In [1]: import numpy as np

In [2]: from numpy import linalg as LA

In [3]: np.set_printoptions(precision=1, suppress=True, linewidth=140)

In [4]: m1 = np.load("run12.npy")

In [5]: m1
Out[5]: 
array([[0, 0, 0, 1],
       [0, 0, 1, 0],
       [0, 1, 0, 0],
       [1, 0, 0, 0]])

In [6]: # keeps lengths

In [7]: vals, evecs = LA.eigh(m1)

In [8]: vals.sum(), np.trace(m1)
Out[8]: (np.float64(0.0), np.int64(0))

In [9]: vals
Out[9]: array([-1., -1.,  1.,  1.])

In [10]: LA.svd(m1, compute_uv=False)
Out[10]: array([1., 1., 1., 1.])

In [11]: LA.eigvalsh(m1 @ m1)
Out[11]: array([1., 1., 1., 1.])

In [12]: print(np.round(evecs.T @ m1 @ evecs, 1) + 0)
[[-1.  0.  0.  0.]
 [ 0. -1.  0.  0.]
 [ 0.  0.  1.  0.]
 [ 0.  0.  0.  1.]]

In [13]: print(np.round(evecs.T @ evecs, 1) + 0)
[[1. 0. 0. 0.]
 [0. 1. 0. 0.]
 [0. 0. 1. 0.]
 [0. 0. 0. 1.]]

In [14]: [round(float(LA.det(m1[:i, :i])), 2) + 0 for i in range(1, 5)]
Out[14]: [0.0, 0.0, 0.0, 1.0]

In [15]: K = np.load("m.npy")

In [16]: K
Out[16]: 
array([[ 1., -3.,  0.,  0.,  0.],
       [-3.,  1., -3.,  0.,  0.],
       [ 0., -3.,  0., -3.,  0.],
       [ 0.,  0., -3.,  1., -3.],
       [ 0.,  0.,  0., -3.,  0.]])

In [17]: # symmetric, so the eigenvalues are real

In [18]: T = np.stack([K, -3 * K, K[::-1]])

In [19]: print(LA.det(T))
[    81. -19683.     81.]

In [20]: print(LA.matrix_rank(T))
[5 5 5]

In [21]: ang = np.deg2rad(72)

In [22]: M = np.eye(5)

In [23]: M[np.ix_([0, 1], [0, 1])] = [[np.cos(ang), -np.sin(ang)], [np.sin(ang), np.cos(ang)]]

In [24]: M
Out[24]: 
array([[ 0.3, -1. ,  0. ,  0. ,  0. ],
       [ 1. ,  0.3,  0. ,  0. ,  0. ],
       [ 0. ,  0. ,  1. ,  0. ,  0. ],
       [ 0. ,  0. ,  0. ,  1. ,  0. ],
       [ 0. ,  0. ,  0. ,  0. ,  1. ]])

In [25]: [round(float(LA.det(K[:i, :i])), 2) + 0 for i in range(1, 6)]
Out[25]: [1.0, -8.0, -9.0, 63.0, 81.0]

In [26]: print(np.sort(LA.eigvals(M).real))
[0.3 0.3 1.  1.  1. ]

In [27]: print(round(float(LA.det(M)), 1))
1.0

In [28]: vec = np.array([-1, -2, -1, 2, -1])

In [29]: round(LA.norm(vec), 1), np.round(LA.norm(M @ vec), 1)
Out[29]: (np.float64(3.3), np.float64(3.3))

In [30]: np.sort(np.abs(np.degrees(np.angle(LA.eigvals(M)))))
Out[30]: array([ 0.,  0.,  0., 72., 72.])

In [31]: F = np.load("dump.npy")

In [32]: print(F)
[[-1.9  0.2]
 [-0.1 -0.7]
 [ 0.5  0. ]
 [ 0.4  0.3]]

In [33]: A2 = np.c_[F[:, :1] @ np.array([[2]]), np.array([-2, 1, 1, 2])]

In [34]: A2
Out[34]: 
array([[-3.8, -2. ],
       [-0.2,  1. ],
       [ 1. ,  1. ],
       [ 0.8,  2. ]])

In [35]: print(LA.norm(LA.qr(F)[0].T @ A2, axis=0) ** 2 / ((A2 ** 2).sum(axis=0) + 1e-12))
[1.  0.6]

In [36]: np.round(LA.norm(A2 - F @ LA.lstsq(F, A2)[0], axis=0), 1) + 0
Out[36]: array([0. , 1.9])

In [37]: LA.lstsq(F, A2[:, 0])[0]
Out[37]: array([2., 0.])

In [38]: arr = np.load("w.npy")

In [39]: print(arr)
[[ 1.   0.3 -0.5]
 [-0.3 -1.4 -0.2]
 [-0.4 -2.1 -1. ]
 [-0.1 -0.5  0.5]]

In [40]: A2 = np.c_[arr[:, :1] @ np.array([[6]]), np.array([2, 2, -2, -2])]

In [41]: A2
Out[41]: 
array([[ 6. ,  2. ],
       [-1.8,  2. ],
       [-2.4, -2. ],
       [-0.6, -2. ]])

In [42]: LA.matrix_rank(A2)
Out[42]: np.int64(2)

In [43]: A2 = arr / LA.norm(arr, axis=1, keepdims=True)

In [44]: cov = A2 @ A2.T

In [45]: np.round(np.degrees(np.arccos(np.clip(cov[2, 1], -1, 1))), 1)
Out[45]: np.float64(17.2)

In [46]: np.argwhere(np.triu(np.abs(cov) > 0.95, 1))
Out[46]: array([[1, 2]])

In [47]: Q, evecs = LA.qr(arr[:, :1])[0], LA.qr(arr[:, 1:])[0]

In [48]: s = LA.svd(Q.T @ evecs, compute_uv=False)

In [49]: s
Out[49]: array([0.8])

In [50]: np.round(LA.norm(Q @ Q.T - evecs @ evecs.T, 2), 1)
Out[50]: np.float64(1.0)

In [51]: (s > 0.9).sum()
Out[51]: np.int64(0)

In [52]: print(np.degrees(np.arccos(s.clip(0, 1))))
[40.9]

In [53]: feats = np.array([[2, 0, 0, 0], [0, 0, 0, 0], [0, 2, 2, 0], [-1, 2, -1, 1]])

In [54]: left, s, Vt = LA.svd(feats)

In [55]: print(np.argmax(s[:-1] / (s[1:] + 1e-6)) + 1)
3

In [56]: print(s.round(1) + 0)
[3.1 2.5 1.7 0. ]

In [57]: A2 = left[:, :3] @ np.diag(s[:3]) @ Vt[:3]

In [58]: A2.round(1) + 0
Out[58]: 
array([[ 2.,  0.,  0.,  0.],
       [ 0.,  0.,  0.,  0.],
       [ 0.,  2.,  2.,  0.],
       [-1.,  2., -1.,  1.]])

In [59]: print(LA.matrix_rank(A2))
3

In [60]: print(LA.matrix_rank(feats, rtol=0.05))
3

In [61]: np.round(LA.norm(feats - A2) / LA.norm(feats), 1)
Out[61]: np.float64(0.0)

In [62]: print(np.round(np.abs(LA.eigvals(feats)).max(), 1))
2.0

In [63]: feats @ feats
Out[63]: 
array([[ 4,  0,  0,  0],
       [ 0,  0,  0,  0],
       [ 0,  4,  4,  0],
       [-3,  0, -3,  1]])

In [64]: A = np.load("layer18.npy")

In [65]: print(A)
[[0 1 1]
 [1 0 1]
 [1 1 0]]

In [66]: # symmetric, so the eigenvalues are real

In [67]: Q = A.astype(float).copy()

In [68]: for j in range(3):
    ...:     Q[:, j] -= Q[:, :j] @ (Q[:, :j].T @ Q[:, j])
    ...:     Q[:, j] /= LA.norm(Q[:, j])
    ...: 

In [69]: np.round(Q.T @ A, 1) + 0
Out[69]: 
array([[1.4, 0.7, 0.7],
       [0. , 1.2, 0.4],
       [0. , 0. , 1.2]])

In [70]: np.fft.fft(A[0])
Out[70]: array([ 2.+0.j, -1.+0.j, -1.+0.j])

In [71]: np.allclose(A @ A.T, A.T @ A)
Out[71]: True

In [72]: A @ np.ones(3)
Out[72]: array([2., 2., 2.])

In [73]: W0 = np.load("block10.npy")

In [74]: W0
Out[74]: 
array([[ 3,  3,  3,  3],
       [ 3,  6,  6,  6],
       [ 3,  6,  9,  9],
       [ 3,  6,  9, 12]])

In [75]: vals, evecs = LA.eigh(W0)

In [76]: vec = np.array([5, -2, 4, 2])

In [77]: round(float(vec @ W0 @ vec / (vec @ vec)), 1), round(vals[0], 1), round(float(vals[-1]), 1)
Out[77]: (8.4, np.float64(0.8), 24.9)

In [78]: vec @ W0 @ vec
Out[78]: np.int64(411)

In [79]: LA.eigvalsh(W0[1:, 1:])
Out[79]: array([ 1. ,  2.4, 23.7])

In [80]: evecs * np.maximum(vals, 0) @ evecs.T
Out[80]: 
array([[ 3.,  3.,  3.,  3.],
       [ 3.,  6.,  6.,  6.],
       [ 3.,  6.,  9.,  9.],
       [ 3.,  6.,  9., 12.]])

In [81]: LA.norm(W0, axis=0)
Out[81]: array([ 6. , 10.8, 14.4, 16.4])

In [82]: round(float(LA.norm(W0, 2)), 1)
Out[82]: 24.9

In [83]: print(np.round(LA.norm(W0, "nuc"), 1))
30.0

In [84]: print(LA.norm(W0, axis=1))
[ 6.  10.8 14.4 16.4]

In [85]: round(LA.norm(W0, 1), 1), np.round(LA.norm(W0, np.inf), 1)
Out[85]: (np.float64(30.0), np.float64(30.0))

In [86]: print(W0[0] @ W0[3])
90
